% ipython --no-banner

In [1]: import numpy as np

In [2]: from numpy import linalg as LA

In [3]: np.set_printoptions(precision=1, suppress=True, linewidth=100)

In [4]: J = np.load("out11.npy")

In [5]: print(J)
[[ -2  -2  -2  -2  -2  -2  -2  -2  -2  -2  -2  -2]
 [ -2  -4  -4  -4  -4  -4  -4  -4  -4  -4  -4  -4]
 [ -2  -4  -6  -6  -6  -6  -6  -6  -6  -6  -6  -6]
 [ -2  -4  -6  -8  -8  -8  -8  -8  -8  -8  -8  -8]
 [ -2  -4  -6  -8 -10 -10 -10 -10 -10 -10 -10 -10]
 [ -2  -4  -6  -8 -10 -12 -12 -12 -12 -12 -12 -12]
 [ -2  -4  -6  -8 -10 -12 -14 -14 -14 -14 -14 -14]
 [ -2  -4  -6  -8 -10 -12 -14 -16 -16 -16 -16 -16]
 [ -2  -4  -6  -8 -10 -12 -14 -16 -18 -18 -18 -18]
 [ -2  -4  -6  -8 -10 -12 -14 -16 -18 -20 -20 -20]
 [ -2  -4  -6  -8 -10 -12 -14 -16 -18 -20 -22 -22]
 [ -2  -4  -6  -8 -10 -12 -14 -16 -18 -20 -22 -24]]

In [6]: cov = J.T @ J

In [7]: print(np.diag(cov))
[  48  180  380  632  920 1228 1540 1840 2112 2340 2508 2600]

In [8]: print(LA.svd(J, compute_uv=False) ** 2)
[16082.9   202.8    27.4     7.6     3.      1.5     0.9     0.6     0.4     0.3     0.3     0.3]

In [9]: print((J @ J.T).shape)
(12, 12)

In [10]: print(np.trace(cov), (J ** 2).sum())
16328 16328

In [11]: print(LA.matrix_power(J, 3))
[[  -5200  -10304  -15224  -19880  -24200  -28120  -31584  -34544  -36960  -38800  -40040  -40664]
 [ -10304  -20424  -30184  -39424  -48000  -55784  -62664  -68544  -73344  -77000  -79464  -80704]
 [ -15224  -30184  -44624  -58304  -71008  -82544  -92744 -101464 -108584 -114008 -117664 -119504]
 [ -19880  -39424  -58304  -76208  -92848 -107968 -121344 -132784 -142128 -149248 -154048 -156464]
 [ -24200  -48000  -71008  -92848 -113168 -131648 -148008 -162008 -173448 -182168 -188048 -191008]
 [ -28120  -55784  -82544 -107968 -131648 -153208 -172312 -188672 -202048 -212248 -219128 -222592]
 [ -31584  -62664  -92744 -121344 -148008 -172312 -193872 -212352 -227472 -239008 -246792 -250712]
 [ -34544  -68544 -101464 -132784 -162008 -188672 -212352 -232672 -249312 -262016 -270592 -274912]
 [ -36960  -73344 -108584 -142128 -173448 -202048 -227472 -249312 -267216 -280896 -290136 -294792]
 [ -38800  -77000 -114008 -149248 -182168 -212248 -239008 -262016 -280896 -295336 -305096 -310016]
 [ -40040  -79464 -117664 -154048 -188048 -219128 -246792 -270592 -290136 -305096 -315216 -320320]
 [ -40664  -80704 -119504 -156464 -191008 -222592 -250712 -274912 -294792 -310016 -320320 -325520]]

In [12]: print(np.sort(np.abs(LA.eigvals(J))))
[  0.5   0.5   0.6   0.7   0.8   0.9   1.2   1.7   2.8   5.2  14.2 126.8]

In [13]: print(np.allclose(J @ J.T, J.T @ J))
True

In [14]: print(np.allclose(J, J.T))
True

In [15]: assert J == J.T
ValueError: The truth value of an array with more than one element is ambiguous. Use a.any() or a.all()
